>>> import numpy as np
>>> from numpy import linalg as LA
>>> np.set_printoptions(suppress=True, linewidth=200)
>>> arr = np.loadtxt("run19.csv", delimiter=",")
>>> arr
array([[ 2.5,  1.1, -0.7],
       [-2.4,  1.9,  4.5],
       [-1.4, -0.3,  3.5],
       [-1.6,  1. ,  3.6],
       [-2.7,  1.3,  4.1],
       [ 0. ,  1.8, -1.3],
       [ 2. , -0.9, -0.2],
       [-2.2, -0.2,  2.7],
       [ 3.2, -0.4, -0.4],
       [-0.4, -0.5,  7.1],
       [-2.3,  2. ,  6.7],
       [-0.6,  1.3,  4.7],
       [-2.5, -0.7,  3.8],
       [-0.7, -0.7,  5.6],
       [-1.9,  0.1,  4.3],
       [-3.2, -0.7,  6. ],
       [-3.2,  0.6,  5. ],
       [ 0.7, -0.7, -0.6],
       [-1. , -0.2,  4.6],
       [-0.3,  0.2,  6.7],
       [-2.2, -0.1,  6.4],
       [-2. ,  0.5,  5.6],
       [ 2.4,  0.1, -1.9],
       [-1.8, -0.8,  6. ]])
>>> rng = np.random.default_rng(41)
>>> Y = arr + rng.integers(-2, 3, (24, 1)) @ rng.integers(-2, 3, (1, 3))
>>> Y.round(1)
array([[ 2.5,  0.1, -2.7],
       [-2.4, -0.1,  0.5],
       [-1.4, -2.3, -0.5],
       [-1.6,  0. ,  1.6],
       [-2.7,  0.3,  2.1],
       [ 0. ,  3.8,  2.7],
       [ 2. ,  0.1,  1.8],
       [-2.2, -2.2, -1.3],
       [ 3.2,  0.6,  1.6],
       [-0.4, -2.5,  3.1],
       [-2.3,  4. , 10.7],
       [-0.6,  2.3,  6.7],
       [-2.5, -2.7, -0.2],
       [-0.7, -0.7,  5.6],
       [-1.9, -1.9,  0.3],
       [-3.2, -1.7,  4. ],
       [-3.2,  2.6,  9. ],
       [ 0.7,  0.3,  1.4],
       [-1. , -0.2,  4.6],
       [-0.3, -0.8,  4.7],
       [-2.2, -2.1,  2.4],
       [-2. , -0.5,  3.6],
       [ 2.4,  1.1,  0.1],
       [-1.8, -2.8,  2. ]])
>>> np.round(LA.svd(Y - arr, compute_uv=False), 1) + 0
array([16.6,  0. ,  0. ])
>>> C2 = np.cov(Y, rowvar=False)
>>> print(np.round(LA.eigvalsh(C2)[::-1], 1))
[11.5  4.3  1.3]
>>> np.argwhere(np.triu(np.abs(np.corrcoef(Y.T)) > 0.8, 1))
array([], shape=(0, 2), dtype=int64)
>>> C2.shape
(3, 3)
>>> C2.round(1)
array([[ 3.5,  0.8, -1.9],
       [ 0.8,  3.8,  3.3],
       [-1.9,  3.3,  9.8]])
>>> np.argsort(-Y.std(axis=0).round(6), kind="stable")
array([2, 1, 0])
>>> np.round(np.median(Y, axis=0), 1)
array([-1.5, -0.2,  2. ])
>>> Xs = (arr - arr.mean(axis=0)) / arr.std(axis=0)
>>> np.round(Xs.std(axis=0), 1)
array([1., 1., 1.])
>>> c = LA.lstsq(np.delete(Xs, 0, axis=1), Xs[:, 0])[0]
>>> c.round(1)
array([-0.2, -0.7])
>>> round(float(1 - np.var(Xs[:, 0] - np.delete(Xs, 0, axis=1) @ c)), 1)
0.6
>>> Y = arr / LA.norm(arr, axis=1, keepdims=True)
>>> C2 = Y @ Y.T
>>> np.round(LA.norm(Y, axis=1), 1)
array([1., 1., 1., 1., 1., 1., 1., 1., 1., 1., 1., 1., 1., 1., 1., 1., 1., 1., 1., 1., 1., 1., 1., 1.])
>>> round(np.degrees(np.arccos(np.clip(C2[12, 17], -1, 1))), 1)
np.float64(131.6)
>>> C2[12].round(1)
array([-0.7,  0.9,  1. ,  0.9,  0.9, -0.6, -0.5,  1. , -0.6,  0.9,  0.9,  0.8,  1. ,  0.9,  1. ,  1. ,  1. , -0.7,  0.9,  0.8,  1. ,  0.9, -0.9,  1. ])
>>> J = np.load("data.npy")
>>> J
array([[0, 0],
       [3, 3]])
>>> left, sig, vt = LA.svd(J)
>>> print(sig.round(1))
[4.2 0. ]
>>> print(np.argmax(sig[:-1] / (sig[1:] + 1e-6)) + 1)
1
>>> Y = left[:, :1] @ np.diag(sig[:1]) @ vt[:1]
>>> round(LA.norm(J - Y) / LA.norm(J), 1)
np.float64(0.0)
>>> r0 = np.array([3, -1, -1])
>>> np.convolve(J[0], r0)
array([0, 0, 0, 0])
>>> np.array([np.convolve(row, r0, "same") for row in J])
array([[ 0,  0,  0],
       [ 9,  6, -6]])
>>> print(np.polyval(r0, J[0]))
[-1 -1]
>>> np.correlate(J[0], J[1], "full")
array([0, 0, 0])
>>> Y = np.c_[arr[:, :2] @ np.array([[2, 0], [1, 0]]), np.array([3, 3, 1, 2, 2, 0, 4, 3, 2, 2, 4, 4, 3, 0, 0, 0, 5, 3, 3, 3, 4, 1, 0, 3])]
>>> Y.round(1)
array([[ 6.1,  0. ,  3. ],
       [-2.9,  0. ,  3. ],
       [-3.1,  0. ,  1. ],
       [-2.2,  0. ,  2. ],
       [-4.1,  0. ,  2. ],
       [ 1.8,  0. ,  0. ],
       [ 3.1,  0. ,  4. ],
       [-4.6,  0. ,  3. ],
       [ 6. ,  0. ,  2. ],
       [-1.3,  0. ,  2. ],
       [-2.6,  0. ,  4. ],
       [ 0.1,  0. ,  4. ],
       [-5.7,  0. ,  3. ],
       [-2.1,  0. ,  0. ],
       [-3.7,  0. ,  0. ],
       [-7.1,  0. ,  0. ],
       [-5.8,  0. ,  5. ],
       [ 0.7,  0. ,  3. ],
       [-2.2,  0. ,  3. ],
       [-0.4,  0. ,  3. ],
       [-4.5,  0. ,  4. ],
       [-3.5,  0. ,  1. ],
       [ 4.9,  0. ,  0. ],
       [-4.4,  0. ,  3. ]])
>>> print(np.round(LA.lstsq(arr, Y[:, 0])[0], 1) + 0)
[2. 1. 0.]
>>> LA.matrix_rank(Y)
np.int64(2)
>>> LA.matrix_rank(np.c_[arr, Y])
np.int64(4)
>>> X = np.array([[2.3, -5.0, -5.0], [-1.0, 0.3, 4.0], [2.0, -5.0, -4.7]])
>>> z = rng.permutation(3)
>>> print(z)
[0 1 2]
>>> Y = X[z][:, z]
>>> np.round(np.sort(np.abs(LA.eigvals(Y))), 1)
array([0.3, 3.8, 3.8])
>>> np.diag(Y)
array([ 2.3,  0.3, -4.7])
>>> np.allclose(Y, X)
True
>>> np.round(LA.det(Y), 1), round(float(LA.det(X[z])), 1)
(np.float64(4.3), 4.3)
>>> Y
array([[ 2.3, -5. , -5. ],
       [-1. ,  0.3,  4. ],
       [ 2. , -5. , -4.7]])
>>> print(np.kron(np.eye(2, dtype=int), X))
[[ 2.3 -5.  -5.   0.  -0.  -0. ]
 [-1.   0.3  4.  -0.   0.   0. ]
 [ 2.  -5.  -4.7  0.  -0.  -0. ]
 [ 0.  -0.  -0.   2.3 -5.  -5. ]
 [-0.   0.   0.  -1.   0.3  4. ]
 [ 0.  -0.  -0.   2.  -5.  -4.7]]
>>> round(np.einsum("ij,ji->", X, X), 1)
np.float64(-22.5)
>>> print(round(LA.det(X.T), 1))
4.3
>>> x = np.array([3, -9, -8])
>>> rhs = arr @ x
>>> np.round(LA.lstsq(arr, rhs)[0], 1)
array([ 3., -9., -8.])
>>> rhs = rhs + 0.3 * rng.normal(size=24)
>>> rhs.round(1)
array([  3.8, -60. , -29.7, -42.6, -52.7,  -5.8,  16. , -26.5,  16.5, -53.3, -78.3, -51.3, -31.7, -40. , -41.1, -51.3, -54.9,  13. , -38.1, -55.8, -56.5, -55.6,  21.5, -46.6])
>>> c, *_ = LA.lstsq(arr, rhs)
>>> [round(float(LA.norm(LA.solve(arr.T @ arr + lam * np.eye(3), arr.T @ rhs))), 2) for lam in (0, 1, 10, 100)]
[12.36, 12.07, 10.45, 7.69]
>>> c.round()
array([ 3., -9., -8.])
>>> np.round(arr.T @ (rhs - arr @ c), 1) + 0
array([0., 0., 0.])
>>> Y = LA.inv(X)
>>> Y.round(1)
array([[ 4.4,  0.4, -4.3],
       [ 0.8, -0.2, -1. ],
       [ 1. ,  0.4, -1. ]])
>>> np.round(X @ Y, 1) + 0
array([[1., 0., 0.],
       [0., 1., 0.],
       [0., 0., 1.]])
>>> round(LA.det(X) * LA.det(Y), 1)
np.float64(1.0)
>>> np.round(LA.inv(Y), 1)
array([[ 2.3, -5. , -5. ],
       [-1. ,  0.3,  4. ],
       [ 2. , -5. , -4.7]])
>>> W0 = np.load("dump.npy")
>>> W0
array([[4., 1., 1., 1.],
       [1., 4., 1., 1.],
       [1., 1., 4., 1.],
       [1., 1., 1., 4.]])
>>> # equal to its transpose
>>> x = np.array([0, -2, 0, 3])
>>> rhs = W0 @ x
>>> c, lr = np.zeros(4), 1 / LA.norm(W0, 2) ** 2
>>> for i in range(60):
...     c -= lr * W0.T @ (W0 @ c - rhs)
...     if i % 10 == 0: print(i, round(LA.norm(W0 @ c - rhs), 1))
... 
0 8.7
10 1.1
20 0.2
30 0.0
40 0.0
50 0.0
>>> print(c.round(1) + 0)
[ 0. -2.  0.  3.]
>>> mat = np.load("block17.npy")
>>> mat.round(1) + 0
array([[ 0. , -4.9,  1. ],
       [-4.2, -0.1,  2.8],
       [ 0.7, -4.3, -2.5],
       [-4.8, -1.4,  0.6],
       [-4.1,  1.6, -2.3],
       [-0.2,  4.8, -1.4],
       [-0.7,  4.9,  0.7],
       [-0.6, -3.4, -3.6],
       [ 3.7, -0.5,  3.3],
       [-0.9, -4.6,  1.8],
       [ 2.3, -4.3,  1.1],
       [-0.1,  1.1, -4.9],
       [-2. ,  2.2,  4. ],
       [-2.5, -2.8, -3.3],
       [ 1.8, -3.3, -3.3]])
>>> basis = mat[[7, 6]].astype(float)
>>> for _ in range(7):
...     z = LA.norm(mat[:, None] - basis, axis=-1).argmin(axis=1)
...     basis = np.array([mat[z == j].mean(axis=0) for j in range(2)])
... 
>>> print(z)
[0 1 0 1 1 1 1 0 1 0 0 0 1 0 0]
>>> np.bincount(z)
array([8, 7])
>>> np.round(basis[1] - basis[0], 1)
array([-1.8,  5. ,  2.8])
>>> np.abs(basis[1] - basis[0]).argmax()
np.int64(1)
>>> Xs = mat - mat.mean(axis=0)
>>> left, sig, vt = LA.svd(Xs, full_matrices=False)
>>> round((sig ** 2).sum() ** 2 / (sig ** 4).sum(), 1)
np.float64(2.7)
>>> np.round(vt[0] * np.sign(vt[0, np.abs(vt[0]).argmax()]), 1)
array([-0.3,  0.9,  0.2])
>>> np.abs(left[:, 0]).argmax()
np.int64(6)
>>> np.round(Xs.mean(axis=0), 1) + 0
array([0., 0., 0.])
>>> np.abs(vt[0]).argmax()
np.int64(1)
>>> print(np.searchsorted(np.cumsum(sig ** 2) / (sig ** 2).sum(), 0.9) + 1)
3
>>> np.round(np.abs(vt[-1]), 1)
array([0.9, 0.3, 0.1])
>>> dist = LA.norm(mat[:, None] - mat[None], axis=-1)
>>> LA.matrix_rank(dist ** 2)
np.int64(4)
>>> dist[10].round(6).argsort(kind="stable")[:4]
array([10,  0,  9,  2])
>>> np.round(LA.norm(mat - mat.mean(axis=0), axis=1), 1)
array([4.2, 4.7, 4.2, 4.1, 4.7, 5.9, 6. , 4. , 5.8, 4.2, 4.8, 5. , 5.6, 3.8, 4.5])
>>> print(np.flatnonzero(dist[10] < dist.mean() / 2))
[ 0 10]
>>> np.round(LA.norm(mat, axis=1), 1)
array([5., 5., 5., 5., 5., 5., 5., 5., 5., 5., 5., 5., 5., 5., 5.])
>>> (dist + 1e9 * np.eye(15)).round(6).argmin(axis=1)
array([ 9,  3, 14,  1,  3,  6,  5,  2, 10,  0,  0,  7,  1,  7,  2])
>>> Xs = (mat - mat.mean(axis=0)) / mat.std(axis=0)
>>> np.argwhere(np.abs(Xs) > 2)
array([], shape=(0, 2), dtype=int64)
>>> c = LA.lstsq(np.delete(Xs, 2, axis=1), Xs[:, 2])[0]
>>> np.abs(c).argmax()
np.int64(1)
>>> c.round(1) + 0
array([0. , 0.1])
>>> round(float(1 - np.var(Xs[:, 2] - np.delete(Xs, 2, axis=1) @ c)), 1)
0.0
>>> q, vecs = LA.qr(X[:, :2])[0], LA.qr(X[:, 2:])[0]
>>> sig = LA.svd(q.T @ vecs, compute_uv=False)
>>> print((sig > 0.9).sum())
1
>>> F = np.diag(np.array([0, 1, -2]))
>>> F
array([[ 0,  0,  0],
       [ 0,  1,  0],
       [ 0,  0, -2]])
>>> # equal to its transpose
>>> evals, vecs = LA.eigvalsh(F)
Traceback (most recent call last):
  File "<python-input-113>", line 1, in <module>
    evals, vecs = LA.eigvalsh(F)
    ^^^^^^^^^^^
ValueError: too many values to unpack (expected 2)
>>> evals, vecs = LA.eigh(F)
>>> np.round(LA.eigvalsh(F + 2 * np.eye(3)), 1)
array([0., 2., 3.])
>>> evals
array([-2.,  0.,  1.])
>>> vecs.T @ F @ vecs
array([[-2.,  0.,  0.],
       [ 0.,  0.,  0.],
       [ 0.,  0.,  1.]])
>>> np.round(LA.eigvalsh(F @ F), 1)
array([0., 1., 4.])
>>> evals.sum(), np.trace(F)
(np.float64(-1.0), np.int64(-1))
>>> vecs @ np.diag(evals) @ vecs.T
array([[ 0.,  0.,  0.],
       [ 0.,  1.,  0.],
       [ 0.,  0., -2.]])
>>> [round(float(x), 1) for x in LA.svd(F, compute_uv=False)[:3]]
[2.0, 1.0, 0.0]
>>> LA.cond(F) > 100
np.True_
>>> evals, vecs = LA.eigh(F)
>>> x = np.array([2, -3, -1])
>>> np.round(LA.eigvalsh(F[1:, 1:]), 1)
array([-2.,  1.])
>>> vecs * np.abs(evals) @ vecs.T
array([[0., 0., 0.],
       [0., 1., 0.],
       [0., 0., 2.]])
>>> x @ F @ x
np.int64(7)
>>> x @ F @ x / (x @ x), evals[0], evals[-1]
(np.float64(0.5), np.float64(-2.0), np.float64(1.0))
>>> vecs * np.maximum(evals, 0) @ vecs.T
array([[0., 0., 0.],
       [0., 1., 0.],
       [0., 0., 0.]])
>>> (np.sign(vecs[:, -1].round(6)) == np.sign(vecs[0, -1].round(6))).astype(int)
array([1, 0, 1])
>>> left, sig = LA.svd(F)
Traceback (most recent call last):
  File "<python-input-131>", line 1, in <module>
    left, sig = LA.svd(F)
    ^^^^^^^^^
ValueError: too many values to unpack (expected 2)
>>> left, sig, vt = LA.svd(F, full_matrices=False)
>>> np.abs(vt[0])
array([0., 0., 1.])
>>> sig / sig[0]
array([1. , 0.5, 0. ])
>>> print(left.shape, sig.shape, vt.shape)
(3, 3) (3,) (3, 3)
>>> np.round(np.sqrt((sig ** 2).sum()), 1), round(LA.norm(F), 1)
(np.float64(2.2), np.float64(2.2))
>>> print(np.cumsum(sig ** 2) / np.sum(sig ** 2))
[0.8 1.  1. ]
>>> sig
array([2., 1., 0.])
